$ python3 -q
>>> import numpy as np
>>> from numpy import linalg as LA
>>> np.set_printoptions(precision=2, suppress=True, linewidth=160)
>>> J = np.loadtxt("dump.csv", delimiter=",")
>>> J
array([[-0.94, -6.1 ,  0.26, -2.5 ],
       [-1.99, -3.91, -1.08, -3.51],
       [-0.61, -4.87, -1.74, -5.54],
       [ 6.1 , -3.47, -4.14,  6.64],
       [ 7.05, -4.63, -4.18,  5.43],
       [ 4.72, -4.34, -4.71,  5.3 ],
       [-0.42, -5.17,  0.3 , -3.24],
       [ 6.01, -3.11, -3.62,  5.74],
       [ 8.28, -0.32, -4.95,  4.71],
       [ 5.32, -1.79, -1.83,  5.06],
       [ 5.92, -2.48, -4.25,  4.75],
       [-2.05, -4.35,  0.64, -3.32],
       [ 5.12, -3.33, -3.41,  4.95],
       [-1.29, -3.66,  0.65, -2.07],
       [-0.94, -5.04,  0.36, -4.54],
       [ 0.17, -5.08,  0.29, -2.2 ],
       [ 0.36, -5.92,  0.93, -4.42],
       [ 5.26, -2.94, -4.31,  4.28],
       [ 6.73, -1.86, -4.97,  3.59]])
>>> q, R = LA.qr(J)
>>> np.round(q.T @ q, 2) + 0
array([[1., 0., 0., 0.],
       [0., 1., 0., 0.],
       [0., 0., 1., 0.],
       [0., 0., 0., 1.]])
>>> np.allclose(R.T @ R, J.T @ J)
True
>>> R
array([[ 19.72,  -6.64, -12.55,  16.75],
       [  0.  ,  16.5 ,   1.6 ,   7.21],
       [  0.  ,   0.  ,   4.11,  -0.3 ],
       [  0.  ,   0.  ,   0.  ,  -6.94]])
>>> Y = R / np.sqrt((R ** 2).mean(axis=1, keepdims=True))
>>> Y[0]
array([ 1.34, -0.45, -0.85,  1.14])
>>> LA.matrix_rank(R - R.mean(axis=1, keepdims=True))
np.int64(3)
>>> Y = np.c_[J[:, :2] @ np.array([[0, 3], [1, 0]]), np.array([-2, 1, -2, -3, 0, -2, 2, -2, 3, -1, 0, -2, 1, 3, -1, 1, -1, -2, -2])]
>>> Y
array([[-6.1 , -2.82, -2.  ],
       [-3.91, -5.97,  1.  ],
       [-4.87, -1.83, -2.  ],
       [-3.47, 18.3 , -3.  ],
       [-4.63, 21.15,  0.  ],
       [-4.34, 14.16, -2.  ],
       [-5.17, -1.26,  2.  ],
       [-3.11, 18.03, -2.  ],
       [-0.32, 24.84,  3.  ],
       [-1.79, 15.96, -1.  ],
       [-2.48, 17.76,  0.  ],
       [-4.35, -6.15, -2.  ],
       [-3.33, 15.36,  1.  ],
       [-3.66, -3.87,  3.  ],
       [-5.04, -2.82, -1.  ],
       [-5.08,  0.51,  1.  ],
       [-5.92,  1.08, -1.  ],
       [-2.94, 15.78, -2.  ],
       [-1.86, 20.19, -2.  ]])
>>> LA.norm(LA.qr(J)[0].T @ Y, axis=0) ** 2 / ((Y ** 2).sum(axis=0) + 1e-12)
array([1.  , 1.  , 0.19])
>>> LA.matrix_rank(np.c_[J, Y])
np.int64(5)
>>> print(np.round(LA.norm(Y - J @ LA.lstsq(J, Y)[0], axis=0), 2) + 0)
[0.   0.   7.27]
>>> M = np.diag(3 * np.array([1, -2, 0, 2])) + np.array([[3, 1, 3, -2], [4, 2, -4, -2], [5, -3, 2, -2], [5, 2, -3, 1]])
>>> print(M)
[[ 6  1  3 -2]
 [ 4 -4 -4 -2]
 [ 5 -3  2 -2]
 [ 5  2 -3  7]]
>>> U, sig, Vh = LA.svd(M, full_matrices=False)
>>> print(np.round(U.T @ U, 2) + 0)
[[1. 0. 0. 0.]
 [0. 1. 0. 0.]
 [0. 0. 1. 0.]
 [0. 0. 0. 1.]]
>>> np.abs(U[:, 0]).round(6).argmax()
np.int64(0)
>>> round(np.sqrt((sig ** 2).sum()), 2), np.round(LA.norm(M), 2)
(np.float64(15.2), np.float64(15.2))
>>> np.abs(Vh[0])
array([0.98, 0.19, 0.08, 0.04])
>>> sig / sig[0]
array([1.  , 0.89, 0.61, 0.18])
>>> print(np.round(Vh @ Vh.T, 2) + 0)
[[1. 0. 0. 0.]
 [0. 1. 0. 0.]
 [0. 0. 1. 0.]
 [0. 0. 0. 1.]]
>>> W = np.array([[-3, 1, 2, 0, -1, 0],
...     [1, 2, -3, 2, -3, -1],
...     [1, 0, -1, 2, 2, 1],
...     [-2, -2, -2, -1, -2, 3]])
>>> c = np.array([2, 0, 1, 0, 2, 0])
>>> act = np.maximum(M @ W + c, 0)
>>> (act > 0).mean(axis=0)
array([0.  , 0.5 , 0.75, 0.25, 0.75, 0.25])
>>> print(act)
[[ 0 12 11 10  3  0]
 [ 0  0 29  0  6  0]
 [ 0  3 22  0 14  0]
 [ 0  0  0  0  0 16]]
>>> (act > 0).astype(int)
array([[0, 1, 1, 1, 1, 0],
       [0, 0, 1, 0, 1, 0],
       [0, 1, 1, 0, 1, 0],
       [0, 0, 0, 0, 0, 1]])
>>> W2 = np.array([[0, 1, -1],
...     [1, -2, 1],
...     [2, 1, -2],
...     [-1, -1, 0],
...     [2, -2, -2],
...     [-2, -1, 2]])
>>> print((act @ W2).round(6).argmax(axis=1))
[0 0 0 2]
>>> rng = np.random.default_rng(593037)
>>> idx = rng.permutation(4)
>>> Y = M[:, idx] * rng.choice([-1, 1], 4)
>>> Y
array([[-3, -1,  6,  2],
       [ 4,  4,  4,  2],
       [-2,  3,  5,  2],
       [ 3, -2,  5, -7]])
>>> U, _, Vh = LA.svd(M.T @ Y)
>>> np.round(U @ Vh, 2) + 0
array([[ 0.,  0.,  1.,  0.],
       [ 0., -1.,  0.,  0.],
       [-1.,  0.,  0.,  0.],
       [ 0.,  0.,  0., -1.]])
>>> idx
array([2, 1, 0, 3])
>>> arr = np.load("test7.npy")
>>> arr
array([[-2,  2, -2,  2, -2,  2],
       [ 3,  3,  3,  3,  3,  3],
       [-3, -3, -3, -3, -3, -3],
       [-2,  2, -2,  2, -2,  2],
       [ 3,  3,  3,  3,  3,  3],
       [-3, -3, -3, -3, -3, -3]])
>>> # columns 0 and 2 are equal
>>> LA.cond(arr) > 100
np.True_
>>> LA.matrix_rank(arr, rtol=0.1)
np.int64(2)
>>> [round(float(x), 2) for x in LA.svd(arr, compute_uv=False)[:3]]
[14.7, 6.93, 0.0]
>>> U, sig, Vh = LA.svd(arr)
>>> evecs = Vh[:(sig > 1e-8).sum()]
>>> x = arr[4] + -1 * arr[2] + rng.integers(2) * np.eye(6)[3]
>>> x
array([6., 6., 6., 6., 6., 6.])
>>> print(np.round(evecs.T @ evecs, 2) + 0)
[[0.33 0.   0.33 0.   0.33 0.  ]
 [0.   0.33 0.   0.33 0.   0.33]
 [0.33 0.   0.33 0.   0.33 0.  ]
 [0.   0.33 0.   0.33 0.   0.33]
 [0.33 0.   0.33 0.   0.33 0.  ]
 [0.   0.33 0.   0.33 0.   0.33]]
>>> np.diag(evecs.T @ evecs)
array([0.33, 0.33, 0.33, 0.33, 0.33, 0.33])
>>> round(float(LA.norm(x - evecs.T @ evecs @ x)), 2)
0.0
>>> np.allclose(evecs.T @ evecs @ x, x)
True
>>> LA.matrix_rank(np.vstack([arr, x]))
np.int64(2)
>>> Y = arr / np.sqrt((arr ** 2).mean(axis=1, keepdims=True))
>>> print(LA.matrix_rank(Y) == LA.matrix_rank(arr))
True
>>> f = np.array([0, 0])
>>> np.polyval(f, arr[0])
array([0, 0, 0, 0, 0, 0])
>>> np.convolve(arr[0], f)
array([0, 0, 0, 0, 0, 0, 0])
>>> np.diff(arr, axis=0)
array([[ 5,  1,  5,  1,  5,  1],
       [-6, -6, -6, -6, -6, -6],
       [ 1,  5,  1,  5,  1,  5],
       [ 5,  1,  5,  1,  5,  1],
       [-6, -6, -6, -6, -6, -6]])
>>> print(LA.matrix_rank(arr))
2
>>> arr.shape
(6, 6)
>>> Y = np.array([[3, -4], [-2, 5], [4, -2]])
>>> W0 = np.kron(np.eye(3, dtype=int), Y)
>>> W0
array([[ 3, -4,  0,  0,  0,  0],
       [-2,  5,  0,  0,  0,  0],
       [ 4, -2,  0,  0,  0,  0],
       [ 0,  0,  3, -4,  0,  0],
       [ 0,  0, -2,  5,  0,  0],
       [ 0,  0,  4, -2,  0,  0],
       [ 0,  0,  0,  0,  3, -4],
       [ 0,  0,  0,  0, -2,  5],
       [ 0,  0,  0,  0,  4, -2]])
>>> proj = W0 @ LA.solve(W0.T @ W0, W0.T)
>>> np.diag(proj)
array([0.37, 0.75, 0.88, 0.37, 0.75, 0.88, 0.37, 0.75, 0.88])
>>> np.allclose(proj @ proj, proj)
True
>>> proj @ W0[:, 2]
array([ 0.,  0.,  0.,  3., -2.,  4.,  0.,  0.,  0.])
>>> D = LA.norm(J[:, None] - J[None], axis=-1)
>>> D.mean(axis=1).argmax()
np.int64(8)
>>> (D + 1e9 * np.eye(19)).round(6).argmin(axis=1)
array([ 6, 11, 14,  7,  3, 12, 15,  3, 18, 12, 17, 13, 17, 11,  6,  6, 14, 10, 10])
>>> print(np.unravel_index(D.round(6).argmax(), D.shape))
(np.int64(8), np.int64(14))
>>> print(D[:5, :5])
[[ 0.    2.95  3.86 12.62 12.19]
 [ 2.95  0.    2.72 13.34 13.11]
 [ 3.86  2.72  0.   14.18 13.6 ]
 [12.62 13.34 14.18  0.    1.93]
 [12.19 13.11 13.6   1.93  0.  ]]
>>> Y = np.c_[W0[:, :2] @ np.array([[2, 0], [2, 1]]), np.array([1, 0, -1, -2, -2, -2, -1, 0, -2])]
>>> Y
array([[-2, -4,  1],
       [ 6,  5,  0],
       [ 4, -2, -1],
       [ 0,  0, -2],
       [ 0,  0, -2],
       [ 0,  0, -2],
       [ 0,  0, -1],
       [ 0,  0,  0],
       [ 0,  0, -2]])
>>> LA.matrix_rank(Y)
np.int64(3)
>>> LA.matrix_rank(np.c_[W0, Y])
np.int64(7)
>>> np.round(LA.lstsq(W0, Y[:, 0])[0], 2) + 0
array([2., 2., 0., 0., 0., 0.])
>>> x = np.array([0, -2, 0])
>>> rhs = Y @ x
>>> print(np.round(LA.solve(Y.T @ Y, Y.T @ rhs), 2) + 0)
[ 0. -2.  0.]
>>> rhs = rhs + 0.1 * rng.normal(size=9)
>>> rhs.round(2) + 0
array([ 8.03, -9.87,  3.99,  0.  ,  0.  , -0.06,  0.07,  0.12,  0.  ])
>>> c, *_ = LA.lstsq(Y, rhs)
>>> c.round()
array([ 0., -2.,  0.])
>>> Y = W0[0, 0] * W0[1:] - np.outer(W0[1:, 0], W0[0])
>>> Y
array([[  0,   7,   0,   0,   0,   0],
       [  0,  10,   0,   0,   0,   0],
       [  0,   0,   9, -12,   0,   0],
       [  0,   0,  -6,  15,   0,   0],
       [  0,   0,  12,  -6,   0,   0],
       [  0,   0,   0,   0,   9, -12],
       [  0,   0,   0,   0,  -6,  15],
       [  0,   0,   0,   0,  12,  -6]])
>>> print(LA.matrix_rank(Y), LA.matrix_rank(W0))
5 6
>>> np.flatnonzero(~Y.round(6).any(axis=1))
array([], dtype=int64)
>>> data = np.load("layer17.npy")
>>> data
array([[  3,  -3,   1,  -3,   0,  -1,   3],
       [ 22,  -7, -11,   3, -10,  11,  17],
       [  8,   4, -12,  12,  -8,  12,   4]])
>>> # null space of dimension 5
>>> np.round(LA.norm(data, "nuc"), 2)
np.float64(55.3)
>>> round(LA.norm(data[1], 1), 2), round(float(LA.norm(data[1], np.inf)), 2)
(np.float64(81.0), 22.0)
>>> m1 = np.loadtxt("mat.csv", delimiter=",")
>>> m1
array([[ 2., -3.,  3., -3.,  0.],
       [ 2., -3.,  3., -3.,  0.],
       [-3.,  1.,  1.,  2.,  1.]])
>>> C2 = m1.T @ m1
>>> np.allclose(C2, C2.T)
True
>>> print(LA.matrix_rank(C2))
2
>>> np.round(LA.svd(m1, compute_uv=False) ** 2, 2) + 0
array([67.58, 10.42,  0.  ])
>>> print(np.trace(C2), (m1 ** 2).sum())
78.0 78.0
>>> C2
array([[ 17., -15.,   9., -18.,  -3.],
       [-15.,  19., -17.,  20.,   1.],
       [  9., -17.,  19., -16.,   1.],
       [-18.,  20., -16.,  22.,   2.],
       [ -3.,   1.,   1.,   2.,   1.]])
>>> np.round(LA.eigvalsh(C2)[::-1], 2) + 0
array([67.58, 10.42,  0.  ,  0.  ,  0.  ])
>>> np.diag(C2)
array([17., 19., 19., 22.,  1.])
>>> U, sig, Vh = LA.svd(m1)
>>> evecs = Vh[:(sig > 1e-8).sum()]
>>> x = m1[2] + 2 * m1[1] + rng.integers(2) * np.eye(5)[1]
>>> x
array([ 1., -5.,  7., -4.,  1.])
>>> np.round(LA.norm(x - evecs.T @ evecs @ x), 2)
np.float64(0.0)
